% ipython --no-banner

In [1]: import numpy as np

In [2]: np.set_printoptions(precision=1, suppress=True, linewidth=140)

In [3]: A = np.load("w.npy")

In [4]: print(A)
[[ 0 -2]
 [ 0  2]]

In [5]: M2 = A / np.linalg.norm(A, axis=1, keepdims=True)

In [6]: G = M2 @ M2.T

In [7]: print((np.abs(G) > 0.9).astype(int))
[[1 1]
 [1 1]]

In [8]: print(np.degrees(np.arccos(np.clip(G[0, 1], -1, 1))))
180.0

In [9]: print(np.argwhere(np.triu(np.abs(G) > 0.95, 1)))
[[0 1]]

In [10]: Uu, s, vt = np.linalg.svd(A)

In [11]: print(s)
[2.8 0. ]

In [12]: M2 = Uu[:, :1] @ np.diag(s[:1]) @ vt[:1]

In [13]: print(round(float(np.abs(A - M2).max()), 1))
0.0

In [14]: print(np.linalg.matrix_rank(M2))
1

In [15]: print(np.linalg.matrix_rank(A, rtol=0.05))
1

In [16]: print(np.round(np.linalg.norm(A - M2, 2), 1), s[1])
0.0 0.0

In [17]: G = A.T @ A

In [18]: print(np.allclose(G, G.T))
True

In [19]: print(G)
[[0 0]
 [0 8]]

In [20]: print(np.linalg.cond(A) > 100)
True

In [21]: print(np.round(np.linalg.norm(A, 2) / np.linalg.norm(A), 1))
1.0

In [22]: print(np.linalg.matrix_rank(A, rtol=0.1))
1

In [23]: print(np.argsort(-np.linalg.norm(A, axis=0).round(6), kind="stable")[:3])
[1 0]

In [24]: print([round(float(x), 1) for x in np.linalg.svd(A, compute_uv=False)[:3]])
[2.8, 0.0]

In [25]: data = np.loadtxt("a.csv", delimiter=",")

In [26]: print(data)
[[-0.9 -0.2  0.4]
 [ 0.1 -1.  -0.3]
 [ 0.4 -0.3  0.9]]

In [27]: print(A @ A.T)
[[ 4 -4]
 [-4  4]]

In [28]: print(np.linalg.svd(A, compute_uv=False))
[2.8 0. ]

In [29]: print(np.linalg.pinv(A))
[[ 0.   0. ]
 [-0.2  0.2]]

In [30]: print(np.linalg.norm(data, axis=0))
[1. 1. 1.]

In [31]: print(np.linalg.svd(data, compute_uv=False))
[1. 1. 1.]
